$ python -q
>>> import numpy as np
>>> np.set_printoptions(suppress=True, linewidth=120)
>>> m1 = np.loadtxt("run5.csv", delimiter=",")
>>> m1
array([[ 5.17,  1.75, -1.71,  3.47, -5.34,  5.58],
       [ 4.63, -0.72,  0.11,  5.62, -7.49,  3.64],
       [ 5.75, -0.1 , -0.87,  4.83, -5.81,  4.5 ],
       [ 4.4 , -1.41, -1.02,  4.87, -4.24,  6.26],
       [ 5.18,  0.44, -0.12,  4.45, -6.6 ,  3.27],
       [ 4.31, -0.75,  0.15,  4.2 , -3.25,  3.2 ],
       [ 3.59,  1.41,  1.12,  5.61, -6.13,  3.58],
       [ 4.95, -1.06,  0.03,  3.83, -2.86,  4.41],
       [ 4.59,  0.02,  0.1 ,  4.99, -2.67,  4.41],
       [ 5.19, -0.9 , -0.18,  4.02, -3.72,  5.06],
       [ 3.75, -0.37, -1.17,  5.37, -3.99,  5.12],
       [ 5.11, -0.11,  0.63,  5.84, -4.36,  5.07],
       [ 2.93,  1.75, -1.45,  5.05, -5.  ,  5.79],
       [ 6.51,  0.49,  1.28,  4.34, -5.33,  5.77],
       [ 5.26, -0.31, -0.61,  5.82, -2.66,  4.22],
       [ 6.32,  1.46,  0.54,  5.78, -3.76,  5.45],
       [ 4.27, -0.14, -0.45,  4.51, -5.22,  5.76],
       [ 3.28,  1.21,  2.55,  5.05, -7.37,  6.19],
       [ 4.48,  1.3 , -1.36,  3.94, -4.23,  5.35],
       [ 4.69, -1.15,  0.09,  5.33, -7.21,  5.85],
       [ 5.23, -0.94,  1.06,  5.81, -6.69,  3.44],
       [ 5.58, -1.41,  1.67,  7.02, -4.37,  5.42],
       [ 4.87, -0.62,  0.19,  5.02, -3.56,  5.74],
       [ 5.63,  0.23, -0.16,  7.22, -4.32,  7.76],
       [ 6.4 ,  0.01,  1.52,  5.04, -4.01,  5.11],
       [ 6.09, -1.28, -0.03,  5.75, -3.06,  5.81]])
>>> hat = m1 @ np.linalg.solve(m1.T @ m1, m1.T)
>>> np.round(hat @ m1[:, 3], 2)
array([3.47, 5.62, 4.83, 4.87, 4.45, 4.2 , 5.61, 3.83, 4.99, 4.02, 5.37, 5.84, 5.05, 4.34, 5.82, 5.78, 4.51, 5.05,
       3.94, 5.33, 5.81, 7.02, 5.02, 7.22, 5.04, 5.75])
>>> np.round(np.linalg.eigvalsh(hat), 2) + 0
array([0., 0., 0., 0., 0., 0., 0., 0., 0., 0., 0., 0., 0., 0., 0., 0., 0., 0., 0., 0., 1., 1., 1., 1., 1., 1.])
>>> np.allclose(hat @ hat, hat)
True
>>> gram = np.cov(m1, rowvar=False)
>>> gram.round(2)
array([[ 0.86, -0.21,  0.19,  0.13,  0.33,  0.08],
       [-0.21,  1.01, -0.11, -0.19, -0.31,  0.12],
       [ 0.19, -0.11,  1.08,  0.33, -0.37, -0.09],
       [ 0.13, -0.19,  0.33,  0.82, -0.05,  0.22],
       [ 0.33, -0.31, -0.37, -0.05,  2.18,  0.17],
       [ 0.08,  0.12, -0.09,  0.22,  0.17,  1.17]])
>>> np.round(m1.std(axis=0), 2)
array([0.91, 0.99, 1.02, 0.89, 1.45, 1.06])
>>> np.round(np.polyfit(m1[:, 4], m1[:, 1], 1), 2)
array([-0.14, -0.72])
>>> round(float(np.abs(np.linalg.eigvals(gram)).max()), 2)
2.44
>>> np.round((gram + gram.T) / 2, 2)
array([[ 0.86, -0.21,  0.19,  0.13,  0.33,  0.08],
       [-0.21,  1.01, -0.11, -0.19, -0.31,  0.12],
       [ 0.19, -0.11,  1.08,  0.33, -0.37, -0.09],
       [ 0.13, -0.19,  0.33,  0.82, -0.05,  0.22],
       [ 0.33, -0.31, -0.37, -0.05,  2.18,  0.17],
       [ 0.08,  0.12, -0.09,  0.22,  0.17,  1.17]])
>>> gram.inv()
Traceback (most recent call last):
  File "<python-input-14>", line 1, in <module>
    gram.inv()
    ^^^^^^^^
AttributeError: 'numpy.ndarray' object has no attribute 'inv'
>>> C = m1[[4, 21]].astype(float)
>>> for _ in range(7):
...     z = np.linalg.norm(m1[:, None] - C, axis=-1).argmin(axis=1)
...     C = np.array([m1[z == j].mean(axis=0) for j in range(2)])
... 
>>> z
array([0, 0, 0, 1, 0, 1, 0, 1, 1, 1, 1, 1, 0, 0, 1, 1, 0, 0, 0, 0, 0, 1, 1, 1, 1, 1])
>>> C.round(2)
array([[ 4.64,  0.44,  0.02,  4.83, -6.03,  4.89],
       [ 5.18, -0.46,  0.12,  5.34, -3.63,  5.22]])
>>> np.abs(C[1] - C[0]).argmax()
np.int64(4)
>>> rng = np.random.default_rng(909)
>>> z = rng.permutation(6)
>>> out = m1[:, z] * rng.choice([-1, 1], 6)
>>> out
array([[ 3.47,  1.71, -5.17, -5.34, -1.75, -5.58],
       [ 5.62, -0.11, -4.63, -7.49,  0.72, -3.64],
       [ 4.83,  0.87, -5.75, -5.81,  0.1 , -4.5 ],
       [ 4.87,  1.02, -4.4 , -4.24,  1.41, -6.26],
       [ 4.45,  0.12, -5.18, -6.6 , -0.44, -3.27],
       [ 4.2 , -0.15, -4.31, -3.25,  0.75, -3.2 ],
       [ 5.61, -1.12, -3.59, -6.13, -1.41, -3.58],
       [ 3.83, -0.03, -4.95, -2.86,  1.06, -4.41],
       [ 4.99, -0.1 , -4.59, -2.67, -0.02, -4.41],
       [ 4.02,  0.18, -5.19, -3.72,  0.9 , -5.06],
       [ 5.37,  1.17, -3.75, -3.99,  0.37, -5.12],
       [ 5.84, -0.63, -5.11, -4.36,  0.11, -5.07],
       [ 5.05,  1.45, -2.93, -5.  , -1.75, -5.79],
       [ 4.34, -1.28, -6.51, -5.33, -0.49, -5.77],
       [ 5.82,  0.61, -5.26, -2.66,  0.31, -4.22],
       [ 5.78, -0.54, -6.32, -3.76, -1.46, -5.45],
       [ 4.51,  0.45, -4.27, -5.22,  0.14, -5.76],
       [ 5.05, -2.55, -3.28, -7.37, -1.21, -6.19],
       [ 3.94,  1.36, -4.48, -4.23, -1.3 , -5.35],
       [ 5.33, -0.09, -4.69, -7.21,  1.15, -5.85],
       [ 5.81, -1.06, -5.23, -6.69,  0.94, -3.44],
       [ 7.02, -1.67, -5.58, -4.37,  1.41, -5.42],
       [ 5.02, -0.19, -4.87, -3.56,  0.62, -5.74],
       [ 7.22,  0.16, -5.63, -4.32, -0.23, -7.76],
       [ 5.04, -1.52, -6.4 , -4.01, -0.01, -5.11],
       [ 5.75,  0.03, -6.09, -3.06,  1.28, -5.81]])
>>> Uu, _, VT = np.linalg.svd(m1.T @ out)
>>> np.round(np.linalg.lstsq(m1, out)[0], 2) + 0
array([[ 0.,  0., -1.,  0.,  0.,  0.],
       [ 0.,  0.,  0.,  0., -1.,  0.],
       [ 0., -1.,  0.,  0.,  0.,  0.],
       [ 1.,  0.,  0.,  0.,  0.,  0.],
       [ 0.,  0.,  0.,  1.,  0.,  0.],
       [ 0.,  0.,  0.,  0.,  0., -1.]])
